$ python -q
>>> import numpy as np
>>> import numpy.linalg as la
>>> np.set_printoptions(precision=3, suppress=True, linewidth=160, legacy="1.25")
>>> rng = np.random.default_rng(3759)
>>> labels = rng.integers(0, 3, 6)
>>> A = (labels[:, None] == labels) * -3 + np.eye(6)
>>> A
array([[-2.,  0., -3., -3., -3.,  0.],
       [ 0., -2.,  0.,  0.,  0.,  0.],
       [-3.,  0., -2., -3., -3.,  0.],
       [-3.,  0., -3., -2., -3.,  0.],
       [-3.,  0., -3., -3., -2.,  0.],
       [ 0.,  0.,  0.,  0.,  0., -2.]])
>>> round(la.det(A), 3)
-44.0
>>> np.allclose(A, A.T)
True
>>> np.round(np.abs(la.eigvals(A)).max(), 3)
11.0
>>> (A + A.T) / 2
array([[-2.,  0., -3., -3., -3.,  0.],
       [ 0., -2.,  0.,  0.,  0.,  0.],
       [-3.,  0., -2., -3., -3.,  0.],
       [-3.,  0., -3., -2., -3.,  0.],
       [-3.,  0., -3., -3., -2.,  0.],
       [ 0.,  0.,  0.,  0.,  0., -2.]])
>>> labels = rng.permutation(6)
>>> labels
array([3, 2, 4, 0, 5, 1])
>>> B = A[labels][:, labels]
>>> np.diag(B)
array([-2., -2., -2., -2., -2., -2.])
>>> np.allclose(B, A)
False
>>> np.trace(B)
-12.0
>>> round(la.det(B), 3), round(la.det(A[labels]), 3)
(-44.0, -44.0)
>>> np.sort(np.abs(la.eigvals(B)))
array([ 1.,  1.,  1.,  2.,  2., 11.])
>>> f = np.array([-2, 0, -3, -4, -1, -2])
>>> B = A + np.outer(f, np.eye(6)[1])
>>> la.matrix_rank(B - A)
1
>>> mat = np.load("run1.npy")
>>> mat
array([[ 1.149, -1.557, -0.992],
       [ 1.551,  3.816,  3.321],
       [-1.179, -3.038, -3.296],
       [ 0.929,  5.699, -3.79 ],
       [-0.38 , -1.682,  2.168],
       [ 6.725,  2.54 , -3.428]])
>>> B = np.c_[mat[:, :1] @ np.array([[1]]), np.array([1, 1, -1, -2, 3, 3])]
>>> B
array([[ 1.149,  1.   ],
       [ 1.551,  1.   ],
       [-1.179, -1.   ],
       [ 0.929, -2.   ],
       [-0.38 ,  3.   ],
       [ 6.725,  3.   ]])
>>> np.round(la.lstsq(mat, B[:, 0])[0], 3) + 0
array([1., 0., 0.])
>>> la.norm(la.qr(mat)[0].T @ B, axis=0) ** 2 / ((B ** 2).sum(axis=0) + 1e-12)
array([1.   , 0.837])
>>> np.round(la.norm(B - mat @ la.lstsq(mat, B)[0], axis=0), 3) + 0
array([0.   , 2.017])
>>> la.matrix_rank(np.c_[mat, B])
4
>>> la.matrix_rank(B)
2
>>> proj = B @ la.solve(B.T @ B, B.T)
>>> np.allclose(proj @ proj, proj)
True
>>> proj @ B[:, 1]
array([ 1.,  1., -1., -2.,  3.,  3.])
>>> np.diag(proj)
array([0.043, 0.055, 0.043, 0.363, 0.611, 0.884])
>>> evals, V = la.eigh(A)
>>> x0 = np.array([-2, -2, -1, 1, 0, -2])
>>> np.round(V * np.abs(evals) @ V.T, 3) + 0
array([[3.5, 0. , 2.5, 2.5, 2.5, 0. ],
       [0. , 2. , 0. , 0. , 0. , 0. ],
       [2.5, 0. , 3.5, 2.5, 2.5, 0. ],
       [2.5, 0. , 2.5, 3.5, 2.5, 0. ],
       [2.5, 0. , 2.5, 2.5, 3.5, 0. ],
       [0. , 0. , 0. , 0. , 0. , 2. ]])
>>> x0 = np.array([1, -2, 0])
>>> target = mat @ x0
>>> np.round(la.lstsq(mat, target)[0], 3) + 0
array([ 1., -2.,  0.])
>>> target = target + 0.1 * rng.normal(size=6)
>>> target
array([  4.245,  -6.199,   5.06 , -10.621,   2.841,   1.608])
>>> c, *_ = la.lstsq(mat, target)
>>> np.round(mat.T @ (target - mat @ c), 3) + 0
array([0., 0., 0.])
>>> np.round(la.norm(target - mat @ c), 3)
0.185
>>> c.round()
array([ 1., -2., -0.])
>>> q, V = la.qr(mat[:, :1])[0], la.qr(mat[:, 1:])[0]
>>> sigma = la.svd(q.T @ V, compute_uv=False)
>>> np.round(la.norm(q @ q.T - V @ V.T, 2), 3)
1.0
>>> np.degrees(np.arccos(sigma.clip(0, 1)))
array([53.402])
>>> E = np.load("out13.npy")
>>> E.round(3) + 0
array([[ -5.12 ,   5.789,   2.928,  12.046],
       [ -4.612,   5.137,   3.358,  11.077],
       [ -1.119,   0.196,   5.065,   3.348],
       [ -0.706,  -0.505,   4.664,   2.04 ],
       [ -0.074,  -0.119,   0.17 ,   0.   ],
       [  0.689,   0.704,  -0.602,  -0.034],
       [  0.72 ,   0.727,  -0.61 ,  -0.038],
       [  3.16 ,   1.701,   0.185,  -0.607],
       [ 16.24 ,   1.148,  12.345,  -6.751],
       [ 31.402,  -2.29 ,  29.258, -15.809],
       [ 40.515,  -4.921,  39.883, -21.691]])
>>> # null space of dimension 1
>>> x0 = np.array([1, 3, 0, -2])
>>> (E * x0).sum(axis=1)
array([-11.846, -11.356,  -7.227,  -6.3  ,  -0.433,   2.87 ,   2.978,   9.479,  33.185,  56.148,  69.136])
>>> E @ (2 * x0)
array([-23.692, -22.712, -14.453, -12.6  ,  -0.867,   5.74 ,   5.957,  18.958,  66.371, 112.296, 138.272])
>>> E @ np.ones(4)
array([15.643, 14.959,  7.49 ,  5.494, -0.024,  0.757,  0.8  ,  4.439, 22.983, 42.561, 53.786])
>>> E @ np.eye(4)[1]
array([ 5.789,  5.137,  0.196, -0.505, -0.119,  0.704,  0.727,  1.701,  1.148, -2.29 , -4.921])
>>> labels = E[:, 2] > np.median(E[:, 2])
>>> f = E[labels].mean(axis=0) - E[~labels].mean(axis=0)
>>> np.argsort(-np.abs(f).round(6), kind="stable")
array([0, 2, 3, 1])
>>> labels.astype(int)
array([0, 0, 1, 1, 0, 0, 0, 0, 1, 1, 1])
>>> f
array([ 18.139,  -3.597,  17.338, -11.513])
>>> feats = np.load("m.npy")
>>> feats
array([[0.19 , 0.238, 0.286, 0.286],
       [0.375, 0.292, 0.25 , 0.083],
       [0.095, 0.381, 0.238, 0.286],
       [0.   , 0.294, 0.412, 0.294]])
>>> U, sigma, Vt = la.svd(E)
>>> np.argmax(sigma[:-1] / (sigma[1:] + 1e-6)) + 1
3
>>> B = U[:, :3] @ np.diag(sigma[:3]) @ Vt[:3]
>>> la.matrix_rank(B)
3
>>> round(np.abs(E - B).max(), 3)
0.0
>>> round(np.abs(la.eigvals(feats)).max(), 3)
1.0
>>> np.sort(np.abs(la.eigvals(feats)))
array([0.129, 0.18 , 0.18 , 1.   ])
>>> np.trace(feats)
1.014
>>> K = np.load("layer10.npy")
>>> K
array([[ 1.332, -0.121, -0.564,  1.89 ,  1.822],
       [-1.554,  2.285,  0.508,  0.938,  0.473],
       [ 2.11 ,  1.617,  1.031, -0.92 , -0.162],
       [ 0.222, -0.69 ,  1.927,  1.697, -1.372],
       [ 0.555,  0.82 , -1.91 ,  0.907, -1.883]])
>>> B = la.inv(K)
>>> round(float(la.slogdet(K)[0]), 3)
-1.0
>>> (np.abs(B) > 1e-9).astype(int)
array([[1, 1, 1, 1, 1],
       [1, 1, 1, 1, 1],
       [1, 1, 1, 1, 1],
       [1, 1, 1, 1, 1],
       [1, 1, 1, 1, 1]])
>>> np.allclose(B, K.T)
False
>>> la.inv(B)
array([[ 1.332, -0.121, -0.564,  1.89 ,  1.822],
       [-1.554,  2.285,  0.508,  0.938,  0.473],
       [ 2.11 ,  1.617,  1.031, -0.92 , -0.162],
       [ 0.222, -0.69 ,  1.927,  1.697, -1.372],
       [ 0.555,  0.82 , -1.91 ,  0.907, -1.883]])
>>> data = np.loadtxt("dump.csv", delimiter=",")
>>> data
array([[ 1.   ,  0.   ,  0.   ,  0.   ,  0.   ],
       [ 0.   ,  1.   ,  0.   ,  0.   ,  0.   ],
       [ 0.   ,  0.   ,  0.309, -0.951,  0.   ],
       [ 0.   ,  0.   ,  0.951,  0.309,  0.   ],
       [ 0.   ,  0.   ,  0.   ,  0.   ,  1.   ]])
>>> la.svd(data, compute_uv=False)
array([1., 1., 1., 1., 1.])
>>> data[:, 1] @ data[:, 2]
0.0
>>> np.round(data.T @ data, 3) + 0
array([[1., 0., 0., 0., 0.],
       [0., 1., 0., 0., 0.],
       [0., 0., 1., 0., 0.],
       [0., 0., 0., 1., 0.],
       [0., 0., 0., 0., 1.]])
>>> gram = data.T @ data
>>> np.trace(gram), (data ** 2).sum()
(5.0, 5.0)
>>> gram.round(3) + 0
array([[1., 0., 0., 0., 0.],
       [0., 1., 0., 0., 0.],
       [0., 0., 1., 0., 0.],
       [0., 0., 0., 1., 0.],
       [0., 0., 0., 0., 1.]])
>>> la.eigvalsh(gram)[::-1]
array([1., 1., 1., 1., 1.])
>>> labels = rng.permutation(5)
>>> B = data[:, labels] * rng.choice([-1, 1], 5)
>>> B
array([[ 0.   , -0.   , -1.   , -0.   , -0.   ],
       [ 0.   , -0.   , -0.   , -1.   , -0.   ],
       [ 0.309,  0.951, -0.   , -0.   , -0.   ],
       [ 0.951, -0.309, -0.   , -0.   , -0.   ],
       [ 0.   , -0.   , -0.   , -0.   , -1.   ]])
>>> U, _, Vt = la.svd(data.T @ B)
>>> np.round(U @ Vt, 3) + 0
array([[ 0.,  0., -1.,  0.,  0.],
       [ 0.,  0.,  0., -1.,  0.],
       [ 1.,  0.,  0.,  0.,  0.],
       [ 0., -1.,  0.,  0.,  0.],
       [ 0.,  0.,  0.,  0., -1.]])
>>> labels
array([2, 3, 0, 1, 4])
>>> q, V = la.qr(feats[:, :2])[0], la.qr(feats[:, 2:])[0]
>>> sigma = la.svd(q.T @ V, compute_uv=False)
>>> (sigma > 0.9).sum()
1
>>> x0 = np.array([2, 0, 2, 1, 1])
>>> target = data @ x0
>>> c, lr = np.zeros(5), 1 / la.norm(data, 2) ** 2
>>> for i in range(4):
...     c -= lr * data.T @ (data @ c - target)
...     if i % 1 == 0: print(i, round(la.norm(data @ c - target), 3))
... 
0 0.0
1 0.0
2 0.0
3 0.0
>>> round(la.cond(data), 3)
1.0
>>> J = 0.9 ** np.abs(np.subtract.outer(np.arange(3), np.arange(3)))
>>> J
array([[1.  , 0.9 , 0.81],
       [0.9 , 1.  , 0.9 ],
       [0.81, 0.9 , 1.  ]])
>>> # symmetric, so the eigenvalues are real
>>> J[2] @ J[0]
2.43
>>> la.norm(J, axis=0)
array([1.57 , 1.619, 1.57 ])
>>> round(float(la.norm(J[2], 1)), 3), round(la.norm(J[2], np.inf), 3)
(2.71, 1.0)
>>> round(float(la.norm(J, 2)), 3)
2.741
>>> round(la.norm(J) ** 2 / la.norm(J, 2) ** 2, 3)
1.005
>>> round(float(la.norm(J[2] - J[0])), 3)
0.269
>>> x0 = np.ones(3)
>>> for _ in range(5):
...     x0 = J @ x0
...     x0 /= la.norm(x0)
...     print(round(x0 @ J @ x0, 3))
... 
2.741
2.741
2.741
2.741
2.741
>>> x0
array([0.571, 0.59 , 0.571])
>>> U, sigma, Vt = la.svd(J)
>>> sigma
array([2.741, 0.19 , 0.069])
>>> B = U[:, :1] @ np.diag(sigma[:1]) @ Vt[:1]
>>> round(float(la.norm(J - B) / la.norm(J)), 3)
0.074
>>> round(float(la.norm(J - B, 2)), 3), round(float(sigma[1]), 3)
(0.19, 0.19)
>>> B
array([[0.893, 0.923, 0.893],
       [0.923, 0.955, 0.923],
       [0.893, 0.923, 0.893]])
>>> round(float(la.det(B[::-1])), 3)
0.0
>>> np.round(la.eigvals(B), 3) + 0
array([2.741, 0.   , 0.   ])
>>> np.round(np.einsum("ij,ji->", B, B), 3)
7.511
>>> X = np.load("test2.npy")
>>> X
array([[-2, -2, -2, -2],
       [-2, -4, -4, -4],
       [-2, -4, -6, -6],
       [-2, -4, -6, -8]])
>>> # equal to its transpose
>>> evals, V = la.eigh(X)
>>> x0 = np.array([0, -2, 0, 0])
>>> la.eigvalsh(X[1:, 1:])
array([-15.783,  -1.572,  -0.645])
>>> V * np.maximum(evals, 0) @ V.T
array([[0., 0., 0., 0.],
       [0., 0., 0., 0.],
       [0., 0., 0., 0.],
       [0., 0., 0., 0.]])
>>> np.abs(X).sum(axis=1).max(), round(np.abs(evals).max(), 3)
(20, 16.582)
>>> V * np.abs(evals) @ V.T
array([[2., 2., 2., 2.],
       [2., 4., 4., 4.],
       [2., 4., 6., 6.],
       [2., 4., 6., 8.]])
>>> evals, V = la.eig(X)
>>> np.sort(la.eigvals(X @ X))
array([  0.321,   0.726,   4.   , 274.953])
>>> np.round(X @ V[:, 0] - evals[0] * V[:, 0], 3) + 0
array([0., 0., 0., 0.])
>>> evals
array([-16.582,  -2.   ,  -0.852,  -0.566])
>>> evals, V = la.eigh(X)
>>> V @ np.diag(evals) @ V.T
array([[-2., -2., -2., -2.],
       [-2., -4., -4., -4.],
       [-2., -4., -6., -6.],
       [-2., -4., -6., -8.]])
>>> np.unique(evals.round(6) + 0, return_counts=True)[1]
array([1, 1, 1, 1])
>>> evals.sum(), np.trace(X)
(-20.0, -20)
>>> la.eigvalsh(X @ X)
array([  0.321,   0.726,   4.   , 274.953])
>>> np.trace(X)
-20
>>> (X + X.T) / 2
array([[-2., -2., -2., -2.],
       [-2., -4., -4., -4.],
       [-2., -4., -6., -6.],
       [-2., -4., -6., -8.]])
>>> la.matrix_power(X, 2)
array([[ 16,  28,  36,  40],
       [ 28,  52,  68,  76],
       [ 36,  68,  92, 104],
       [ 40,  76, 104, 120]])
>>> (X - X.T) / 2
array([[0., 0., 0., 0.],
       [0., 0., 0., 0.],
       [0., 0., 0., 0.],
       [0., 0., 0., 0.]])
>>> X.ravel(order="F")
array([-2, -2, -2, -2, -2, -4, -4, -4, -2, -4, -6, -6, -2, -4, -6, -8])
>>> X.reshape(2, -1)
array([[-2, -2, -2, -2, -2, -4, -4, -4],
       [-2, -4, -6, -6, -2, -4, -6, -8]])
>>> T = X.reshape(4, 2, -1)
>>> T[:, 0]
array([[-2, -2],
       [-2, -4],
       [-2, -4],
       [-2, -4]])
>>> T.shape
(4, 2, 2)
>>> np.einsum("ihd,ihd->ih", T, T)
array([[  8,   8],
       [ 20,  32],
       [ 20,  72],
       [ 20, 100]])
>>> np.einsum("ihd,jhd->hij", T, T).shape
(2, 4, 4)
>>> T.sum(axis=1)
array([[ -4,  -4],
       [ -6,  -8],
       [ -8, -10],
       [ -8, -12]])
